$ python -q
>>> import numpy as np
>>> np.set_printoptions(suppress=True, linewidth=120)
>>> E = np.load("out11.npy")
>>> print(E)
[[ 1.  0. -1.  0.]
 [ 2.  0. -2.  0.]
 [ 2.  0. -2.  0.]
 [ 2.  1. -2. -1.]]
>>> U, s, Vh = np.linalg.svd(E)
>>> evecs = Vh[:(s > 1e-8).sum()]
>>> rng = np.random.default_rng(7418)
>>> vec = E[0] + -2 * E[3] + rng.integers(2) * np.eye(4)[1]
>>> print(vec)
[-3. -2.  3.  2.]
>>> print(np.linalg.matrix_rank(np.vstack([E, vec])))
2
>>> print(np.round(evecs.T @ evecs, 1) + 0)
[[ 0.5  0.  -0.5  0. ]
 [ 0.   0.5  0.  -0.5]
 [-0.5  0.   0.5  0. ]
 [ 0.  -0.5  0.   0.5]]
>>> print(np.allclose(evecs.T @ evecs @ vec, vec))
True
>>> arr = np.loadtxt("case18.csv", delimiter=",")
>>> print(arr.round(1))
[[-2.1 -1.3  1.6]
 [-2.4 -0.7  1.7]
 [ 0.6 -2.9 -0.1]
 [ 2.5 -0.1 -1.7]
 [ 0.7  2.8 -0.8]
 [ 2.5 -0.5 -1.6]
 [ 1.9  1.7 -1.5]
 [ 1.9  1.8 -1.5]
 [-1.2  2.7  0.5]
 [ 2.3  1.1 -1.7]
 [-1.8 -1.8  1.5]
 [-2.5  0.5  1.6]
 [ 2.4  0.7 -1.7]
 [ 2.4 -1.  -1.5]
 [-0.3 -2.9  0.6]
 [-2.4 -0.6  1.7]
 [-1.9 -1.7  1.5]
 [-2.5  0.2  1.7]]
>>> C2 = arr.T @ arr
>>> print(C2.round(1))
[[ 73.4  15.4 -52.6]
 [ 15.4  50.2 -16.4]
 [-52.6 -16.4  38.3]]
>>> print((arr @ arr.T).shape)
(18, 18)
>>> print(np.trace(C2), (arr ** 2).sum())
162.0 162.0
>>> Xc = arr - arr.mean(axis=0)
>>> U, s, Vh = np.linalg.svd(Xc, full_matrices=False)
>>> print(np.round((s ** 2).sum() ** 2 / (s ** 4).sum(), 1))
1.6
>>> print(np.round(Xc.mean(axis=0), 1) + 0)
[0. 0. 0.]
>>> print(np.round(Vh[0] * np.sign(Vh[0, np.abs(Vh[0]).argmax()]), 1))
[ 0.8  0.3 -0.6]
>>> Xc = arr - arr.mean(axis=0)
>>> evecs = np.linalg.svd(Xc)[2][:2]
>>> B = Xc - Xc @ evecs.T @ evecs
>>> print(np.linalg.norm(B, axis=1).round(6).argmax())
0
>>> print(np.round(np.linalg.norm(B) / np.linalg.norm(Xc), 1))
0.0
>>> d = np.linalg.norm(arr[:, None] - arr[None], axis=-1)
>>> print(d[:5, :5].round(1))
[[0.  0.7 3.6 5.8 5.6]
 [0.7 0.  4.2 6.  5.2]
 [3.6 4.2 0.  3.8 5.8]
 [5.8 6.  3.8 0.  3.5]
 [5.6 5.2 5.8 3.5 0. ]]
>>> print((d + 1e9 * np.eye(18)).round(6).argmin(axis=1))
[16 15 14  5  7  3  7  6  4 12 16 17  9  5  2  1 10 11]
>>> print(np.unravel_index(d.round(6).argmax(), d.shape))
(np.int64(1), np.int64(12))
>>> print(d.shape)
(18, 18)
>>> print(d[6].round(1))
[6.  5.9 5.  1.8 1.9 2.2 0.  0.1 3.9 0.7 6.  5.5 1.1 2.7 5.6 5.9 6.  5.7]
>>> m1 = np.load("sample14.npy")
>>> print(m1.round(1))
[[ 0.6 -0.7  0.4]
 [-0.7 -0.2  0.7]
 [ 0.4  0.7  0.6]]
>>> t = np.radians(36)
>>> Rm = np.eye(3)
>>> Rm[0, 0] = Rm[2, 2] = np.cos(t)
>>> Rm[0, 2], Rm[2, 0] = -np.sin(t), np.sin(t)
>>> print(Rm.round(1))
[[ 0.8  0.  -0.6]
 [ 0.   1.   0. ]
 [ 0.6  0.   0.8]]
>>> B = m1 @ Rm.T
>>> print(np.allclose(m1 @ m1.T, B @ B.T))
True
>>> print(np.allclose(np.linalg.norm(m1, axis=1), np.linalg.norm(B, axis=1)))
True
>>> print(B.round(1) + 0)
[[ 0.2 -0.7  0.7]
 [-1.  -0.2  0.2]
 [ 0.   0.7  0.7]]
>>> print(np.round(np.linalg.det(Rm), 1), np.round(np.trace(Rm), 1))
1.0 2.6
>>> vec = np.array([0, 2, -1])
>>> y = B @ vec
>>> beta, lr = np.zeros(3), 1 / np.linalg.norm(B, 2) ** 2
>>> for i in range(30):
...     beta -= lr * B.T @ (B @ beta - y)
...     if i % 5 == 0: print(i, round(np.linalg.norm(B @ beta - y), 1))
... 
0 0.0
5 0.0
10 0.0
15 0.0
20 0.0
25 0.0
>>> print(beta.round(1) + 0)
[ 0.  2. -1.]
>>> vec = np.array([3, 3, 2])
>>> y = m1 @ vec
>>> beta, lr = np.zeros(3), 1 / np.linalg.norm(m1, 2) ** 2
>>> for i in range(300):
...     beta -= lr * m1.T @ (m1 @ beta - y)
...     if i % 50 == 0: print(i, round(np.linalg.norm(m1 @ beta - y), 1))
... 
0 0.0
50 0.0
100 0.0
150 0.0
200 0.0
250 0.0
>>> print(beta.round(1))
[3. 3. 2.]
>>> blk = np.stack([m1, 3 * m1, m1[::-1]])
>>> print(np.round(blk.sum(axis=0), 1))
[[ 2.7 -2.1  2.3]
 [-3.5 -0.8  3.5]
 [ 2.3  2.1  2.7]]
>>> print(np.linalg.matrix_rank(blk.reshape(3, -1)))
2
>>> print(np.round(np.linalg.norm(blk, axis=(1, 2)), 1))
[1.7 5.2 1.7]
>>> F = np.array([[-3.2, 0.8, 1.0, -2.3, 3.2, 1.3],
...     [0.8, 0.2, 0.0, -5.0, -2.1, 4.4],
...     [1.0, 0.0, 0.3, -1.9, 0.5, -4.2],
...     [-2.3, -5.0, -1.9, 0.5, -1.5, -1.9],
...     [3.2, -2.1, 0.5, -1.5, -0.4, 1.1],
...     [1.3, 4.4, -4.2, -1.9, 1.1, -2.5]])
>>> print((F + F.T) / 2)
[[-3.2  0.8  1.  -2.3  3.2  1.3]
 [ 0.8  0.2  0.  -5.  -2.1  4.4]
 [ 1.   0.   0.3 -1.9  0.5 -4.2]
 [-2.3 -5.  -1.9  0.5 -1.5 -1.9]
 [ 3.2 -2.1  0.5 -1.5 -0.4  1.1]
 [ 1.3  4.4 -4.2 -1.9  1.1 -2.5]]
>>> print(np.allclose(F, F.T))
True
>>> mat = np.load("block2.npy")
>>> print(mat)
[[ 0 -3 -3]
 [ 0  0  0]
 [ 0  0  0]]
>>> vec = np.array([1, 0, 1])
>>> h1 = np.maximum(mat @ vec, 0)
>>> print(mat * (h1 > 1e-9)[:, None])
[[0 0 0]
 [0 0 0]
 [0 0 0]]
>>> print(np.maximum(mat @ (3 * vec), 0))
[0 0 0]
>>> print(np.flatnonzero(h1 > 1e-9))
[]
>>> r = np.linalg.matrix_rank(mat)
>>> print(r)
1
>>> ns = np.linalg.svd(mat)[2][r:].T
>>> print([int(np.linalg.matrix_rank(np.delete(mat, i, axis=0))) for i in range(3)])
[0, 1, 1]
>>> print([int(np.linalg.matrix_rank(mat[:i])) for i in range(1, len(mat) + 1)])
[1, 1, 1]
>>> print(ns.shape)
(3, 2)
>>> print(np.linalg.matrix_rank(mat.T @ mat), np.linalg.matrix_rank(mat @ mat.T))
1 1
>>> U, s, Vh = np.linalg.svd(mat)
>>> print(s.round(1))
[4.2 0.  0. ]
>>> B = U[:, :1] @ np.diag(s[:1]) @ Vh[:1]
>>> print(round(np.linalg.norm(mat - B, 2), 1), s[1])
0.0 0.0
>>> print(np.linalg.matrix_rank(mat, rtol=0.05))
1
>>> print(round(float(np.linalg.norm(mat - B) / np.linalg.norm(mat)), 1))
0.0
>>> print(np.abs(mat - B).max())
0.0
>>> U, s, Vh = np.linalg.svd(E)
>>> print(np.argmax(s[:-1] / (s[1:] + 1e-6)) + 1)
2
>>> print(s.round(1) + 0)
[5.2 1.2 0.  0. ]
>>> B = U[:, :2] @ np.diag(s[:2]) @ Vh[:2]
>>> print(B.round(1) + 0)
[[ 1.  0. -1.  0.]
 [ 2.  0. -2.  0.]
 [ 2.  0. -2.  0.]
 [ 2.  1. -2. -1.]]
>>> print(np.linalg.matrix_rank(B))
2
>>> proj = np.triu(np.array([[-7, -8, 1], [5, 4, 1], [8, 9, -4]]), 1) + np.eye(3)
>>> B = proj @ mat @ np.linalg.inv(proj)
>>> print(round(np.linalg.det(B), 1))
0.0
>>> print(proj @ mat - mat @ proj)
[[0. 0. 3.]
 [0. 0. 0.]
 [0. 0. 0.]]
>>> print(np.linalg.matrix_rank(B))
1
>>> X = np.load("run4.npy")
>>> print(X.round(1))
[[-0.4  0.1  0.2 -0.9]
 [ 0.2 -0.6 -0.7 -0.3]
 [ 0.5  0.7 -0.4 -0.3]
 [-0.8  0.3 -0.6  0.2]]
>>> print(np.round(np.linalg.eigvals(X).sum().real, 1))
-1.2
>>> print(np.round(np.einsum("ij,ji->", X, X), 1))
1.5
>>> print(round(np.linalg.det(2 * X), 1), round(np.linalg.det(X), 1))
-16.0 -1.0
>>> print(round(np.einsum("ii->", X), 1))
-1.2
>>> print(round(float(np.linalg.det(X[::-1])), 1))
-1.0
>>> B = np.array([[0, -7], [-6, 6], [6, -1], [-4, -7]])
>>> print(np.round(np.einsum("ij,ij->i", X, X), 1))
[1. 1. 1. 1.]
>>> print(np.round(np.einsum("ik,kj->ij", X, B), 1))
[[ 4.5  9.1]
 [ 0.8 -2.5]
 [-5.8  3.2]
 [-5.8  6. ]]
>>> print(np.round(X @ B, 1))
[[ 4.5  9.1]
 [ 0.8 -2.5]
 [-5.8  3.2]
 [-5.8  6. ]]
>>> print(np.round(np.einsum("ij->j", X), 1))
[-0.4  0.4 -1.4 -1.2]
>>> print(np.round(B.T @ X.T, 1))
[[ 4.5  0.8 -5.8 -5.8]
 [ 9.1 -2.5  3.2  6. ]]
>>> print(np.round(np.einsum("ik,kj->ji", X, B), 1))
[[ 4.5  0.8 -5.8 -5.8]
 [ 9.1 -2.5  3.2  6. ]]
>>> f = np.array([1, 1, -5, -1])
>>> B = X + np.outer(f, np.eye(4)[0])
>>> print(np.linalg.matrix_rank(B - X))
1
>>> print(round(float(np.linalg.det(B) / np.linalg.det(X)), 1), round(float(1 + np.linalg.solve(X, f)[0]), 1))
-0.8 -0.8
>>> vec = np.array([2, 2, 2, 2])
>>> y = X @ vec
>>> beta, lr = np.zeros(4), 1 / np.linalg.norm(X, 2) ** 2
>>> for i in range(30):
...     beta -= lr * X.T @ (X @ beta - y)
...     if i % 5 == 0: print(i, round(np.linalg.norm(X @ beta - y), 1))
... 
0 0.0
5 0.0
10 0.0
15 0.0
20 0.0
25 0.0
>>> print(round(np.linalg.cond(X), 1))
1.0
>>> print(np.round(np.linalg.norm(X, axis=0), 1))
[1. 1. 1. 1.]
>>> print(np.round(X.T @ X, 1) + 0)
[[1. 0. 0. 0.]
 [0. 1. 0. 0.]
 [0. 0. 1. 0.]
 [0. 0. 0. 1.]]
>>> print(np.round(np.linalg.pinv(X), 1))
[[-0.4  0.2  0.5 -0.8]
 [ 0.1 -0.6  0.7  0.3]
 [ 0.2 -0.7 -0.4 -0.6]
 [-0.9 -0.3 -0.3  0.2]]
>>> W0 = np.load("arr.npy")
>>> print(W0)
[[1.3 0.  0.  2.  3. ]
 [1.  3.3 0.  3.  2. ]
 [2.  1.  0.3 0.  1. ]
 [3.  1.  1.  2.3 0. ]
 [1.  0.  0.  2.  3.3]]
>>> labels = rng.permutation(5)
>>> B = W0[:, labels] * rng.choice([-1, 1], 5)
>>> print(B)
[[ 1.3  3.  -2.   0.  -0. ]
 [ 1.   2.  -3.   0.  -3.3]
 [ 2.   1.  -0.   0.3 -1. ]
 [ 3.   0.  -2.3  1.  -1. ]
 [ 1.   3.3 -2.   0.  -0. ]]
>>> U, _, Vh = np.linalg.svd(W0.T @ B)
>>> print(np.round(U @ Vh, 1) + 0)
[[ 1.  0.  0.  0.  0.]
 [ 0.  0.  0.  0. -1.]
 [ 0.  0.  0.  1.  0.]
 [ 0.  0. -1.  0.  0.]
 [ 0.  1.  0.  0.  0.]]
>>> U, s, Vh = np.linalg.svd(W0)
>>> print(s.round(1))
[7.6 3.4 2.6 1.5 0.1]
>>> print(np.argmax(s[:-1] / (s[1:] + 1e-6)) + 1)
4
>>> B = U[:, :4] @ np.diag(s[:4]) @ Vh[:4]
>>> print(round(np.linalg.norm(W0 - B) / np.linalg.norm(W0), 1))
0.0
>>> print(np.linalg.matrix_rank(W0, rtol=0.05))
4
>>> print(np.linalg.matrix_rank(B))
4
>>> q, evecs = np.linalg.qr(W0[:, :4])[0], np.linalg.qr(W0[:, 4:])[0]
>>> s = np.linalg.svd(q.T @ evecs, compute_uv=False)
>>> print(s.round(1))
[1.]
>>> print(np.round(np.degrees(np.arccos(s.clip(0, 1))), 1))
[6.3]
>>> proj = np.triu(np.array([[0, 0, 0, 0, 3],
...     [3, 2, 3, 1, 0],
...     [0, 2, 2, 3, 2],
...     [2, 3, 2, 0, 0],
...     [0, 0, 3, 2, 3]]), 1) + np.eye(5)
>>> B = proj @ W0 @ np.linalg.inv(proj)
>>> print(B.round(1))
[[  4.3   0.    0.    8.    0. ]
 [ 10.    7.3 -20.   58.   15. ]
 [ 13.    4.   -8.7  33.  -14. ]
 [  3.    1.   -2.    7.3  -5. ]
 [  1.    0.    0.    2.    0.3]]
>>> print(round(np.linalg.det(B), 1))
8.5
>>> print(np.all(np.linalg.eigvalsh(m1) > 0))
False
>>> print([round(float(np.linalg.det(m1[:i, :i])), 2) + 0 for i in range(1, 4)])
[0.58, -0.58, -1.0]
